In [1]: import numpy as np

In [2]: import numpy.linalg as la

In [3]: np.set_printoptions(suppress=True, linewidth=140)

In [4]: K = np.loadtxt("mat.csv", delimiter=",")

In [5]: print(K)
[[ 3.  3.  3.  3.  3.]
 [ 3.  6.  6.  6.  6.]
 [ 3.  6.  9.  9.  9.]
 [ 3.  6.  9. 12. 12.]
 [ 3.  6.  9. 12. 15.]]

In [6]: U, sv, vt = la.svd(K, full_matrices=False)

In [7]: np.round(np.cumsum(sv ** 2) / np.sum(sv ** 2), 4)
Out[7]: array([0.983 , 0.9965, 0.9987, 0.9995, 1.    ])

In [8]: np.abs(U[:, 0]).round(6).argmax()
Out[8]: np.int64(4)

In [9]: U.shape, sv.shape, vt.shape
Out[9]: ((5, 5), (5,), (5, 5))

In [10]: print((sv > 1e-8).sum())
5

In [11]: sv.round(4)
Out[11]: array([37.0306,  4.3461,  1.7489,  1.0598,  0.8147])

In [12]: np.round(sv / sv[0], 4)
Out[12]: array([1.    , 0.1174, 0.0472, 0.0286, 0.022 ])

In [13]: np.allclose(U * sv @ vt, K)
Out[13]: True

In [14]: K[1] @ K[3]
Out[14]: np.float64(243.0)

In [15]: feats = np.loadtxt("case4.csv", delimiter=",")

In [16]: feats
Out[16]: 
array([[0., 1., 0., 0., 0., 1., 1., 1., 0., 0., 0.],
       [1., 0., 0., 0., 0., 0., 0., 0., 0., 0., 0.],
       [0., 0., 0., 0., 0., 0., 0., 0., 0., 0., 0.],
       [0., 0., 0., 0., 1., 0., 1., 0., 0., 0., 0.],
       [0., 0., 0., 1., 0., 0., 0., 0., 0., 0., 0.],
       [1., 0., 0., 0., 0., 0., 0., 0., 0., 1., 0.],
       [1., 0., 0., 1., 0., 0., 0., 0., 0., 0., 0.],
       [1., 0., 0., 0., 0., 0., 0., 0., 0., 0., 0.],
       [0., 0., 0., 0., 0., 0., 0., 0., 0., 0., 0.],
       [0., 0., 0., 0., 0., 1., 0., 0., 0., 0., 1.],
       [0., 0., 0., 0., 0., 0., 0., 0., 0., 1., 0.]])

In [17]: # symmetric, so the eigenvalues are real

In [18]: [round(float(x), 4) for x in la.svd(feats, compute_uv=False)[:3]]
Out[18]: [2.1753, 2.1753, 1.4142]

In [19]: print(np.round(np.sort(la.eigvals(feats).real), 4) + 0)
[-2.1753 -1.4142 -1.126   0.      0.      0.      0.      0.      1.126   1.4142  2.1753]

In [20]: np.round(la.norm(feats[6] - feats[0]), 4)
Out[20]: np.float64(2.4495)

In [21]: np.round(la.norm(feats[6], 1), 4), round(la.norm(feats[6], np.inf), 4)
Out[21]: (np.float64(2.0), np.float64(1.0))

In [22]: feats[6] @ feats[0]
Out[22]: np.float64(0.0)

In [23]: round(float(la.norm(feats, "nuc")), 4)
Out[23]: 9.4311

In [24]: rank = la.matrix_rank(feats)

In [25]: rank
Out[25]: np.int64(6)

In [26]: ns = la.svd(feats)[2][rank:].T

In [27]: np.round(ns @ ns.T, 4) + 0
Out[27]: 
array([[ 0.    ,  0.    ,  0.    ,  0.    ,  0.    ,  0.    ,  0.    ,  0.    ,  0.    ,  0.    ,  0.    ],
       [ 0.    ,  0.6667,  0.    ,  0.    ,  0.1667, -0.1667, -0.1667, -0.3333,  0.    ,  0.    ,  0.1667],
       [ 0.    ,  0.    ,  1.    ,  0.    ,  0.    ,  0.    ,  0.    ,  0.    ,  0.    ,  0.    ,  0.    ],
       [ 0.    ,  0.    ,  0.    ,  0.    ,  0.    ,  0.    ,  0.    ,  0.    ,  0.    ,  0.    ,  0.    ],
       [ 0.    ,  0.1667,  0.    ,  0.    ,  0.4167,  0.0833, -0.4167,  0.1667,  0.    ,  0.    , -0.0833],
       [ 0.    , -0.1667,  0.    ,  0.    ,  0.0833,  0.4167, -0.0833, -0.1667,  0.    ,  0.    , -0.4167],
       [ 0.    , -0.1667,  0.    ,  0.    , -0.4167, -0.0833,  0.4167, -0.1667,  0.    ,  0.    ,  0.0833],
       [ 0.    , -0.3333,  0.    ,  0.    ,  0.1667, -0.1667, -0.1667,  0.6667,  0.    ,  0.    ,  0.1667],
       [ 0.    ,  0.    ,  0.    ,  0.    ,  0.    ,  0.    ,  0.    ,  0.    ,  1.    ,  0.    ,  0.    ],
       [ 0.    ,  0.    ,  0.    ,  0.    ,  0.    ,  0.    ,  0.    ,  0.    ,  0.    ,  0.    ,  0.    ],
       [ 0.    ,  0.1667,  0.    ,  0.    , -0.0833, -0.4167,  0.0833,  0.1667,  0.    ,  0.    ,  0.4167]])

In [28]: la.matrix_rank(feats.T @ feats), la.matrix_rank(feats @ feats.T)
Out[28]: (np.int64(6), np.int64(6))

In [29]: [int(la.matrix_rank(feats[:i])) for i in range(1, len(feats) + 1)]
Out[29]: [1, 2, 2, 3, 4, 5, 5, 5, 5, 6, 6]
